% ipython --no-banner

In [1]: import numpy as np

In [2]: np.set_printoptions(precision=1, suppress=True, linewidth=200)

In [3]: def rd(a):
   ...:     return np.round(a, 1) + 0
   ...: 

In [4]: E = np.load("test5.npy")

In [5]: E
Out[5]: 
array([[ 1,  0,  0,  0,  0],
       [ 0, -5,  0,  0,  0],
       [ 0,  0, -2,  0,  0],
       [ 0,  0,  0,  4,  0],
       [ 0,  0,  0,  0, -4]])

In [6]: O = E.astype(float).copy()

In [7]: for j in range(5):
   ...:     O[:, j] -= O[:, :j] @ (O[:, :j].T @ O[:, j])
   ...:     O[:, j] /= np.linalg.norm(O[:, j])
   ...: 

In [8]: O
Out[8]: 
array([[ 1.,  0.,  0.,  0.,  0.],
       [ 0., -1.,  0.,  0.,  0.],
       [ 0.,  0., -1.,  0.,  0.],
       [ 0.,  0.,  0.,  1.,  0.],
       [ 0.,  0.,  0.,  0., -1.]])

In [9]: E - E[0]
Out[9]: 
array([[ 0,  0,  0,  0,  0],
       [-1, -5,  0,  0,  0],
       [-1,  0, -2,  0,  0],
       [-1,  0,  0,  4,  0],
       [-1,  0,  0,  0, -4]])

In [10]: np.linalg.matrix_rank(E)
Out[10]: np.int64(5)

In [11]: np.abs(E).max()
Out[11]: np.int64(5)

In [12]: E[5]
IndexError: index 5 is out of bounds for axis 0 with size 5


In [13]: [round(float(np.linalg.det(E[:i, :i])), 2) + 0 for i in range(1, 6)]
Out[13]: [1.0, -5.0, 10.0, 40.0, -160.0]

In [14]: Y = E[0, 0] * E[1:] - np.outer(E[1:, 0], E[0])

In [15]: Y
Out[15]: 
array([[ 0, -5,  0,  0,  0],
       [ 0,  0, -2,  0,  0],
       [ 0,  0,  0,  4,  0],
       [ 0,  0,  0,  0, -4]])

In [16]: E[:, 0] / E[0, 0]
Out[16]: array([1., 0., 0., 0., 0.])

In [17]: np.linalg.matrix_rank(Y), np.linalg.matrix_rank(E)
Out[17]: (np.int64(4), np.int64(5))

In [18]: def softmax(z):
    ...:     e = np.exp(z - z.max(axis=-1, keepdims=True))
    ...:     return e / e.sum(axis=-1, keepdims=True)
    ...: 

In [19]: rd(softmax(E[4] + -2))
Out[19]: array([0.2, 0.2, 0.2, 0.2, 0. ])

In [20]: rd(softmax(E).sum(axis=1))
Out[20]: array([1., 1., 1., 1., 1.])

In [21]: S = E @ E.T / np.sqrt(5)

In [22]: rd(softmax(S)[4] @ E)
Out[22]: array([ 0.,  0.,  0.,  0., -4.])

In [23]: rd(softmax(S + np.triu(np.full(S.shape, -np.inf), 1)))
Out[23]: 
array([[1. , 0. , 0. , 0. , 0. ],
       [0. , 1. , 0. , 0. , 0. ],
       [0.1, 0.1, 0.7, 0. , 0. ],
       [0. , 0. , 0. , 1. , 0. ],
       [0. , 0. , 0. , 0. , 1. ]])

In [24]: K = np.cumsum(np.array([[1, 2, 3, 4],
    ...:     [4, 1, 2, 4],
    ...:     [5, 5, 4, 4],
    ...:     [0, 4, 0, 2],
    ...:     [2, 4, 3, 1],
    ...:     [5, 2, 4, 5],
    ...:     [1, 3, 0, 1],
    ...:     [4, 5, 1, 4],
    ...:     [1, 4, 1, 2],
    ...:     [5, 1, 0, 0],
    ...:     [3, 0, 1, 5],
    ...:     [1, 1, 5, 5],
    ...:     [0, 1, 4, 3]]), axis=0)

In [25]: K
Out[25]: 
array([[ 1,  2,  3,  4],
       [ 5,  3,  5,  8],
       [10,  8,  9, 12],
       [10, 12,  9, 14],
       [12, 16, 12, 15],
       [17, 18, 16, 20],
       [18, 21, 16, 21],
       [22, 26, 17, 25],
       [23, 30, 18, 27],
       [28, 31, 18, 27],
       [31, 31, 19, 32],
       [32, 32, 24, 37],
       [32, 33, 28, 40]])

In [26]: G = np.cov(K, rowvar=False)

In [27]: np.argsort(-K.std(axis=0).round(6), kind="stable")
Out[27]: array([1, 3, 0, 2])

In [28]: G.shape
Out[28]: (4, 4)

In [29]: rd(np.corrcoef(K[:, 0], K[:, 1])[0, 1])
Out[29]: np.float64(1.0)

In [30]: np.argwhere(np.triu(np.abs(np.corrcoef(K.T)) > 0.8, 1))
Out[30]: 
array([[0, 1],
       [0, 2],
       [0, 3],
       [1, 2],
       [1, 3],
       [2, 3]])

In [31]: feats = np.load("sample19.npy")

In [32]: feats
Out[32]: 
array([[  0,   2,   3,   3],
       [ -2,   3,   3,   5],
       [ -3,   2,   6,   8],
       [ -3,   2,   6,  11],
       [ -4,   2,   9,  11],
       [ -4,   4,   8,   8],
       [ -6,   3,   5,   5],
       [ -4,   4,   6,   6],
       [ -3,   5,   4,   5],
       [ -6,   2,   3,   4],
       [ -4,   1,   6,   4],
       [ -5,   1,   7,   7],
       [ -3,   1,   7,   9],
       [ -6,  -2,   9,  12],
       [ -9,  -5,   8,  15],
       [-12,  -4,   7,  13],
       [-15,  -2,   8,  14],
       [-14,   1,   9,  14],
       [-13,   0,  12,  13],
       [-15,   3,  11,  15]])

In [33]: basis = feats[[2, 6]].astype(float)

In [34]: for _ in range(3):
    ...:     labels = np.linalg.norm(feats[:, None] - basis, axis=-1).argmin(axis=1)
    ...:     basis = np.array([feats[labels == j].mean(axis=0) for j in range(2)])
    ...: 

In [35]: labels
Out[35]: array([0, 0, 0, 0, 0, 0, 0, 0, 0, 0, 0, 0, 0, 1, 1, 1, 1, 1, 1, 1])

In [36]: np.bincount(labels)
Out[36]: array([13,  7])

In [37]: rd(basis)
Out[37]: 
array([[ -3.6,   2.5,   5.6,   6.6],
       [-12. ,  -1.3,   9.1,  13.7]])

In [38]: dist = np.linalg.norm(feats[:, None] - feats[None], axis=-1)

In [39]: rd(dist[:5, :5])
Out[39]: 
array([[ 0. ,  3. ,  6.6,  9.1, 10.8],
       [ 3. ,  0. ,  4.5,  6.9,  8.8],
       [ 6.6,  4.5,  0. ,  3. ,  4.4],
       [ 9.1,  6.9,  3. ,  0. ,  3.2],
       [10.8,  8.8,  4.4,  3.2,  0. ]])

In [40]: Xs = (feats - feats.mean(axis=0)) / feats.std(axis=0)

In [41]: rd(Xs.std(axis=0))
Out[41]: array([1., 1., 1., 1.])

In [42]: coef = np.linalg.lstsq(np.delete(Xs, 1, axis=1), Xs[:, 1])[0]

In [43]: rd(coef)
Out[43]: array([ 0.1,  0.5, -1. ])

In [44]: labels = feats[:, 0] > np.median(feats[:, 0])

In [45]: u = feats[labels].mean(axis=0) - feats[~labels].mean(axis=0)

In [46]: ((feats - feats.mean(axis=0)) @ u > 0).astype(int)
Out[46]: array([1, 1, 1, 1, 1, 1, 1, 1, 1, 1, 1, 1, 1, 0, 0, 0, 0, 0, 0, 0])

In [47]: np.argsort(-np.abs(u).round(6), kind="stable")
Out[47]: array([0, 3, 1, 2])

In [48]: rd(u)
Out[48]: array([ 7.1,  2.9, -2.1, -4.2])

In [49]: labels.astype(int)
Out[49]: array([1, 1, 1, 1, 1, 1, 0, 1, 1, 0, 1, 0, 1, 0, 0, 0, 0, 0, 0, 0])

In [50]: F = np.loadtxt("run18.csv", delimiter=",")

In [51]: F
Out[51]: 
array([[3., 6., 6.],
       [6., 8., 9.],
       [6., 9., 8.]])

In [52]: x0 = np.array([6, 4, -3])

In [53]: y = F @ x0

In [54]: y
Out[54]: array([24., 41., 48.])

In [55]: rd(np.linalg.solve(F, F[:, 2]))
Out[55]: array([0., 0., 1.])

In [56]: np.linalg.solve(F, y[:-1])
ValueError: solve1: Input operand 1 has a mismatch in its core dimension 0, with gufunc signature (m,m),(m)->(m) (size 2 is different from 3)


In [57]: rng = np.random.default_rng(48)

In [58]: Y = F + rng.integers(-2, 3, (3, 1)) @ rng.integers(-2, 3, (1, 3))

In [59]: Y
Out[59]: 
array([[3., 4., 6.],
       [6., 7., 9.],
       [6., 9., 8.]])

In [60]: rd(np.linalg.svd(Y - F, compute_uv=False))
Out[60]: array([2.2, 0. , 0. ])

In [61]: O = F.astype(float).copy()

In [62]: for j in range(3):
    ...:     O[:, j] -= O[:, :j] @ (O[:, :j].T @ O[:, j])
    ...:     O[:, j] /= np.linalg.norm(O[:, j])
    ...: 

In [63]: rd(O)
Out[63]: 
array([[ 0.3,  0.9,  0.4],
       [ 0.7, -0.5,  0.6],
       [ 0.7,  0.1, -0.7]])

In [64]: rd(O.T @ O)
Out[64]: 
array([[1., 0., 0.],
       [0., 1., 0.],
       [0., 0., 1.]])

In [65]: F @ F
Out[65]: 
array([[ 81., 120., 120.],
       [120., 181., 180.],
       [120., 180., 181.]])

In [66]: rd(np.linalg.det(F))
Out[66]: np.float64(21.0)

In [67]: (F - F.T) / 2
Out[67]: 
array([[0., 0., 0.],
       [0., 0., 0.],
       [0., 0., 0.]])

In [68]: M = np.loadtxt("case3.csv", delimiter=",")

In [69]: M
Out[69]: 
array([[ 0.5,  0.2, -0.3],
       [-0.8, -0.7,  0.8],
       [ 1. ,  0.8, -0.9],
       [-1. , -1. ,  1. ],
       [-0.4, -0.1,  0.1],
       [-1. , -1. ,  1. ],
       [-1. , -0.8,  0.9],
       [ 1. ,  1. , -1. ],
       [-0.1,  0.2, -0.3],
       [-0.8, -0.2,  0.2],
       [ 0.9,  0.8, -0.9],
       [ 0.4,  0.2, -0.2],
       [ 0.8,  0.5, -0.6],
       [-1. , -1. ,  1. ],
       [ 1. ,  1. , -1. ],
       [-0.6, -0.5,  0.6],
       [-0.4, -0.4,  0.5],
       [ 1. ,  0.9, -0.9],
       [-0.9, -0.6,  0.7],
       [-0.5,  0.2, -0.2],
       [-0.9, -0.6,  0.7],
       [ 0.7,  0.6, -0.7]])

In [70]: labels = M[:, 1] > np.median(M[:, 1])

In [71]: u = M[labels].mean(axis=0) - M[~labels].mean(axis=0)

In [72]: np.argsort(-np.abs(u).round(6), kind="stable")
Out[72]: array([0, 2, 1])

In [73]: rd((((M - M.mean(axis=0)) @ u > 0) == labels).mean())
Out[73]: np.float64(1.0)

In [74]: ((M - M.mean(axis=0)) @ u > 0).astype(int)
Out[74]: array([1, 0, 1, 0, 0, 0, 0, 1, 1, 0, 1, 1, 1, 0, 1, 0, 0, 1, 0, 0, 0, 1])

In [75]: O, R = np.linalg.qr(M)

In [76]: rd(np.abs(np.diag(R)))
Out[76]: array([3.8, 1. , 0.3])

In [77]: rd(np.trace(O @ O.T))
Out[77]: np.float64(3.0)

In [78]: O.shape, R.shape
Out[78]: ((22, 3), (3, 3))

In [79]: rd(O.T @ O)
Out[79]: 
array([[1., 0., 0.],
       [0., 1., 0.],
       [0., 0., 1.]])

In [80]: np.allclose(R.T @ R, M.T @ M)
Out[80]: True

In [81]: Xs = M - M.mean(axis=0)

In [82]: Uu, sv, Vh = np.linalg.svd(Xs, full_matrices=False)

In [83]: rd(Vh[0] * np.sign(Vh[0, np.abs(Vh[0]).argmax()]))
Out[83]: array([ 0.6,  0.5, -0.6])

In [84]: np.searchsorted(np.cumsum(sv ** 2) / (sv ** 2).sum(), 0.9) + 1
Out[84]: np.int64(1)

In [85]: rd(sv ** 2 / (sv ** 2).sum())
Out[85]: array([1., 0., 0.])

In [86]: np.abs(Uu[:, 0]).argmax()
Out[86]: np.int64(7)

In [87]: rd((sv ** 2).sum() ** 2 / (sv ** 4).sum())
Out[87]: np.float64(1.0)

In [88]: rd(sv)
Out[88]: array([5.9, 0.9, 0.2])

In [89]: basis = M[[15, 12]].astype(float)

In [90]: for _ in range(6):
    ...:     labels = np.linalg.norm(M[:, None] - basis, axis=-1).argmin(axis=1)
    ...:     basis = np.array([M[labels == j].mean(axis=0) for j in range(2)])
    ...: 

In [91]: labels
Out[91]: array([1, 0, 1, 0, 0, 0, 0, 1, 1, 0, 1, 1, 1, 0, 1, 0, 0, 1, 0, 0, 0, 1])

In [92]: rd(basis[1] - basis[0])
Out[92]: array([ 1.5,  1.2, -1.3])

In [93]: np.bincount(labels)
Out[93]: array([12, 10])

In [94]: rd(basis)
Out[94]: 
array([[-0.8, -0.6,  0.6],
       [ 0.7,  0.6, -0.7]])
